$ ipython --no-banner

In [1]: import numpy as np

In [2]: import numpy.linalg as la

In [3]: np.set_printoptions(precision=1, suppress=True, linewidth=120)

In [4]: rd = lambda a: np.round(a, 1) + 0

In [5]: m1 = np.loadtxt("block14.csv", delimiter=",")

In [6]: m1
Out[6]: 
array([[-3.,  0.,  0.,  0.],
       [-1.,  3.,  0.,  0.],
       [ 0.,  0., -3.,  0.],
       [ 0.,  0., -1.,  3.]])

In [7]: rd(la.matrix_power(m1 - np.diag(np.diag(m1)), 4))
Out[7]: 
array([[0., 0., 0., 0.],
       [0., 0., 0., 0.],
       [0., 0., 0., 0.],
       [0., 0., 0., 0.]])

In [8]: [int(la.matrix_rank(la.matrix_power(m1, p))) for p in range(1, 5)]
Out[8]: [4, 4, 4, 4]

In [9]: m1 @ m1
Out[9]: 
array([[9., 0., 0., 0.],
       [0., 9., 0., 0.],
       [0., 0., 9., 0.],
       [0., 0., 0., 9.]])

In [10]: out = m1 / np.sqrt((m1 ** 2).mean(axis=1, keepdims=True))

In [11]: rd(la.norm(out, axis=1))
Out[11]: array([2., 2., 2., 2.])

In [12]: la.matrix_rank(m1 - m1.mean(axis=1, keepdims=True))
Out[12]: np.int64(3)

In [13]: W0 = np.load("data.npy")

In [14]: W0
Out[14]: 
array([[0, 0, 0],
       [0, 1, 0],
       [0, 0, 4],
       [0, 0, 0]])

In [15]: U, sig, Vh = la.svd(W0)

In [16]: np.argmax(sig[:-1] / (sig[1:] + 1e-6)) + 1
Out[16]: np.int64(2)

In [17]: out = U[:, :2] @ np.diag(sig[:2]) @ Vh[:2]

In [18]: rd(la.norm(W0 - out, 2)), sig[2]
Out[18]: (np.float64(0.0), np.float64(0.0))

In [19]: rd(la.pinv(W0))
Out[19]: 
array([[0. , 0. , 0. , 0. ],
       [0. , 1. , 0. , 0. ],
       [0. , 0. , 0.2, 0. ]])

In [20]: W0[:, 0] @ W0[:, 1]
Out[20]: np.int64(0)

In [21]: W0 @ W0.T
Out[21]: 
array([[ 0,  0,  0,  0],
       [ 0,  1,  0,  0],
       [ 0,  0, 16,  0],
       [ 0,  0,  0,  0]])

In [22]: rd(la.norm(W0, axis=0))
Out[22]: array([0., 1., 4.])

In [23]: W0.T @ W0
Out[23]: 
array([[ 0,  0,  0],
       [ 0,  1,  0],
       [ 0,  0, 16]])
